$ python3 -q
>>> import numpy as np
>>> import numpy.linalg as la
>>> np.set_printoptions(precision=2, suppress=True, linewidth=200)
>>> E = np.load("data.npy")
>>> E
array([[ 0,  0,  0,  0],
       [ 0,  3,  2, -1],
       [-3, -1,  0,  2],
       [ 0, -3, -3, -2],
       [ 0,  0,  0,  0],
       [ 0, -3, -3, -2],
       [-3, -1,  0,  2],
       [ 0,  0,  0,  0],
       [ 1,  6, -1, -4],
       [ 1,  0, -6, -5],
       [-2,  2, -3, -1],
       [ 0,  0, -1, -3],
       [ 0,  0,  0,  0],
       [-3, -1,  0,  2],
       [-2,  2, -3, -1],
       [-3, -1,  0,  2],
       [ 0, -3, -3, -2],
       [ 0,  0,  0,  0],
       [-3, -4, -3,  0]])
>>> print(la.norm(E, axis=0))
[ 7.42 10.    9.8   9.  ]
>>> print(round(float(la.norm(E, 1)), 2), np.round(la.norm(E, np.inf), 2))
30.0 12.0
>>> round(float(la.norm(E) ** 2 / la.norm(E, 2) ** 2), 2)
2.22
>>> round(la.norm(E, "nuc"), 2)
np.float64(32.83)
>>> np.round(la.norm(E, 2), 2)
np.float64(12.22)
>>> x0 = np.array([0, 1, 3, 1])
>>> rhs = E @ x0
>>> np.round(la.pinv(E) @ E, 2) + 0
array([[1., 0., 0., 0.],
       [0., 1., 0., 0.],
       [0., 0., 1., 0.],
       [0., 0., 0., 1.]])
>>> np.round(la.lstsq(E, rhs)[0], 2) + 0
array([0., 1., 3., 1.])
>>> rng = np.random.default_rng(105)
>>> rhs = rhs + 0.3 * rng.normal(size=19)
>>> print(rhs)
[ -0.02   8.37   1.6  -14.02  -0.07 -13.68   1.02   0.24  -0.52 -22.83  -7.67  -6.7    0.31   0.95  -8.28   0.96 -14.36  -0.35 -13.61]
>>> beta, *_ = la.lstsq(E, rhs)
>>> np.round(la.norm(rhs - E @ beta), 2)
np.float64(1.36)
>>> [round(float(la.norm(la.solve(E.T @ E + lam * np.eye(4), E.T @ rhs))), 2) for lam in (0, 1, 10, 100)]
[3.31, 3.27, 3.04, 1.93]
>>> print(beta.round())
[0. 1. 3. 1.]
>>> np.round(E.T @ (rhs - E @ beta), 2) + 0
array([0., 0., 0., 0.])
